% ipython --no-banner

In [1]: import numpy as np

In [2]: np.set_printoptions(precision=2, suppress=True, linewidth=140, sign=" ")

In [3]: data = np.loadtxt("data.csv", delimiter=",")

In [4]: data
Out[4]: 
array([[-1., -2., -1., -1.,  0., -1.,  1.,  2.],
       [ 0., -3.,  1., -1.,  0., -3.,  2.,  4.],
       [-2., -2.,  3.,  0.,  0., -5.,  4.,  2.],
       [-1.,  0.,  2., -2.,  0., -4.,  3.,  4.],
       [-2., -1.,  2., -4., -2., -6.,  1.,  5.],
       [ 0., -1.,  4., -6., -4., -5.,  1.,  4.],
       [-1.,  0.,  6., -6., -5., -3.,  3.,  2.],
       [-1.,  0.,  8., -4., -4., -3.,  4.,  3.],
       [ 1., -2.,  6., -6., -2., -3.,  3.,  3.],
       [ 3., -3.,  5., -5., -3., -2.,  4.,  3.],
       [ 1., -5.,  5., -7., -1., -2.,  5.,  1.],
       [ 1., -5.,  6., -5., -1., -2.,  7.,  2.],
       [ 3., -4.,  4., -3., -3., -2.,  6.,  4.],
       [ 2., -3.,  3., -3., -5.,  0.,  8.,  6.],
       [ 4., -5.,  1., -1., -4.,  2.,  8.,  8.],
       [ 5., -3., -1., -3., -6.,  4.,  6.,  8.],
       [ 5., -5., -3., -3., -5.,  6.,  6.,  8.],
       [ 7., -5., -2., -5., -7.,  8.,  7.,  8.],
       [ 5., -6., -3., -6., -8.,  9.,  5.,  7.]])

In [5]: out = data / np.sqrt((data ** 2).mean(axis=1, keepdims=True))

In [6]: np.linalg.matrix_rank(out) == np.linalg.matrix_rank(data)
Out[6]: np.True_

In [7]: np.linalg.matrix_rank(data - data.mean(axis=1, keepdims=True))
Out[7]: np.int64(7)

In [8]: out[9]
Out[8]: array([ 0.82, -0.82,  1.37, -1.37, -0.82, -0.55,  1.1 ,  0.82])

In [9]: def softmax(z):
   ...:     e = np.exp(z - z.max(axis=-1, keepdims=True))
   ...:     return e / e.sum(axis=-1, keepdims=True)
   ...: 

In [10]: print(np.round(softmax(10 * data[13]), 2) + 0)
[ 0.  0.  0.  0.  0.  0.  1.  0.]

In [11]: S = data @ data.T / np.sqrt(8)

In [12]: softmax(S).round(6).argmax(axis=1)
Out[12]: array([ 14,  14,  11,   4,   5,   5,   6,   7,  11,  11,  11,  11,  14,  17,  17,  17,  17,  17,  18])

In [13]: idx = data[:, 4] > np.median(data[:, 4])

In [14]: r0 = data[idx].mean(axis=0) - data[~idx].mean(axis=0)

In [15]: idx.astype(int)
Out[15]: array([ 1,  1,  1,  1,  1,  0,  0,  0,  1,  0,  1,  1,  0,  0,  0,  0,  0,  0,  0])

In [16]: round((((data - data.mean(axis=0)) @ r0 > 0) == idx).mean(), 2)
Out[16]: np.float64(0.74)

In [17]: out = np.c_[data[:, :1] @ np.array([[0]]), np.array([3, -1, -2, 1, 4, 0, 5, 0, -1, 5, 4, 2, -3, -2, -5, 3, -1, 2, 2])]

In [18]: out
Out[18]: 
array([[ 0.,  3.],
       [ 0., -1.],
       [ 0., -2.],
       [ 0.,  1.],
       [ 0.,  4.],
       [ 0.,  0.],
       [ 0.,  5.],
       [ 0.,  0.],
       [ 0., -1.],
       [ 0.,  5.],
       [ 0.,  4.],
       [ 0.,  2.],
       [ 0., -3.],
       [ 0., -2.],
       [ 0., -5.],
       [ 0.,  3.],
       [ 0., -1.],
       [ 0.,  2.],
       [ 0.,  2.]])

In [19]: np.linalg.norm(np.linalg.qr(data)[0].T @ out, axis=0) ** 2 / ((out ** 2).sum(axis=0) + 1e-12)
Out[19]: array([ 0.  ,  0.58])

In [20]: np.linalg.lstsq(data, out[:, 0])[0]
Out[20]: array([ 0.,  0.,  0.,  0.,  0.,  0.,  0.,  0.])

In [21]: print(np.linalg.matrix_rank(np.c_[data, out]))
9

In [22]: np.linalg.matrix_rank(out)
Out[22]: np.int64(1)

In [23]: np.unique(out.round(6), axis=0).shape
Out[23]: (10, 2)

In [24]: round(np.trace(np.linalg.pinv(out) @ out), 2)
Out[24]: np.float64(1.0)

In [25]: np.abs(np.diag(np.linalg.qr(out)[1])) > 1e-9
Out[25]: array([False,  True])

In [26]: try:
    ...:     np.linalg.inv(out)
    ...: except np.linalg.LinAlgError as e:
    ...:     print("failed:", e)
    ...: 
failed: Last 2 dimensions of the array must be square

In [27]: np.linalg.lstsq(out[:-1].T, out[-1])[2]
Out[27]: np.int32(1)

In [28]: out = np.array([[-1, -1, 0, 0, 1, -2, 0, 1, 1, 1, -2, -2, -2, 2, -2],
    ...:     [-1, 2, -1, -2, 2, 2, -2, 2, -1, 0, 2, 0, -1, 0, -2]])

In [29]: W0 = out.T @ out

In [30]: W0
Out[30]: 
array([[ 2, -1,  1,  2, -3,  0,  2, -3,  0, -1,  0,  2,  3, -2,  4],
       [-1,  5, -2, -4,  3,  6, -4,  3, -3, -1,  6,  2,  0, -2, -2],
       [ 1, -2,  1,  2, -2, -2,  2, -2,  1,  0, -2,  0,  1,  0,  2],
       [ 2, -4,  2,  4, -4, -4,  4, -4,  2,  0, -4,  0,  2,  0,  4],
       [-3,  3, -2, -4,  5,  2, -4,  5, -1,  1,  2, -2, -4,  2, -6],
       [ 0,  6, -2, -4,  2,  8, -4,  2, -4, -2,  8,  4,  2, -4,  0],
       [ 2, -4,  2,  4, -4, -4,  4, -4,  2,  0, -4,  0,  2,  0,  4],
       [-3,  3, -2, -4,  5,  2, -4,  5, -1,  1,  2, -2, -4,  2, -6],
       [ 0, -3,  1,  2, -1, -4,  2, -1,  2,  1, -4, -2, -1,  2,  0],
       [-1, -1,  0,  0,  1, -2,  0,  1,  1,  1, -2, -2, -2,  2, -2],
       [ 0,  6, -2, -4,  2,  8, -4,  2, -4, -2,  8,  4,  2, -4,  0],
       [ 2,  2,  0,  0, -2,  4,  0, -2, -2, -2,  4,  4,  4, -4,  4],
       [ 3,  0,  1,  2, -4,  2,  2, -4, -1, -2,  2,  4,  5, -4,  6],
       [-2, -2,  0,  0,  2, -4,  0,  2,  2,  2, -4, -4, -4,  4, -4],
       [ 4, -2,  2,  4, -6,  0,  4, -6,  0, -2,  0,  4,  6, -4,  8]])

In [31]: T = np.stack([W0, 2 * W0, W0[::-1]])

In [32]: (T @ W0.T).shape
Out[32]: (3, 15, 15)

In [33]: np.linalg.matrix_rank(T.reshape(3, -1))
Out[33]: np.int64(2)

In [34]: T.shape
Out[34]: (3, 15, 15)

In [35]: np.linalg.norm(T, axis=(1, 2))
Out[35]: array([ 46.86,  93.72,  46.86])

In [36]: rng = np.random.default_rng(9013)

In [37]: J = np.eye(16, dtype=int)[rng.permutation(16)] * np.array([1, 0, 9, -8, -9, 6, 4, -4, 1, 9, 5, -7, 3, -8, 2, 1])

In [38]: J
Out[38]: 
array([[ 0,  0,  0,  0,  0,  0,  0,  0,  0,  0,  5,  0,  0,  0,  0,  0],
       [ 1,  0,  0,  0,  0,  0,  0,  0,  0,  0,  0,  0,  0,  0,  0,  0],
       [ 0,  0,  0,  0,  0,  0,  0,  0,  0,  0,  0,  0,  3,  0,  0,  0],
       [ 0,  0,  9,  0,  0,  0,  0,  0,  0,  0,  0,  0,  0,  0,  0,  0],
       [ 0,  0,  0,  0,  0,  6,  0,  0,  0,  0,  0,  0,  0,  0,  0,  0],
       [ 0,  0,  0,  0,  0,  0,  0,  0,  0,  0,  0,  0,  0,  0,  2,  0],
       [ 0,  0,  0,  0,  0,  0,  0,  0,  0,  0,  0,  0,  0, -8,  0,  0],
       [ 0,  0,  0,  0,  0,  0,  0,  0,  0,  0,  0, -7,  0,  0,  0,  0],
       [ 0,  0,  0,  0,  0,  0,  0,  0,  0,  0,  0,  0,  0,  0,  0,  0],
       [ 0,  0,  0,  0,  0,  0,  0,  0,  0,  0,  0,  0,  0,  0,  0,  1],
       [ 0,  0,  0,  0, -9,  0,  0,  0,  0,  0,  0,  0,  0,  0,  0,  0],
       [ 0,  0,  0,  0,  0,  0,  0,  0,  1,  0,  0,  0,  0,  0,  0,  0],
       [ 0,  0,  0,  0,  0,  0,  0, -4,  0,  0,  0,  0,  0,  0,  0,  0],
       [ 0,  0,  0,  0,  0,  0,  0,  0,  0,  9,  0,  0,  0,  0,  0,  0],
       [ 0,  0,  0,  0,  0,  0,  4,  0,  0,  0,  0,  0,  0,  0,  0,  0],
       [ 0,  0,  0, -8,  0,  0,  0,  0,  0,  0,  0,  0,  0,  0,  0,  0]])

In [39]: np.allclose(J @ J.T, J.T @ J)
Out[39]: False

In [40]: np.linalg.determinant(J)
---------------------------------------------------------------------------
AttributeError                            Traceback (most recent call last)
Cell In[40], line 1
----> 1 np.linalg.determinant(J)

AttributeError: module 'numpy.linalg' has no attribute 'determinant'

In [41]: assert J == J.T
---------------------------------------------------------------------------
ValueError                                Traceback (most recent call last)
Cell In[41], line 1
----> 1 assert J == J.T

ValueError: The truth value of an array with more than one element is ambiguous. Use a.any() or a.all()
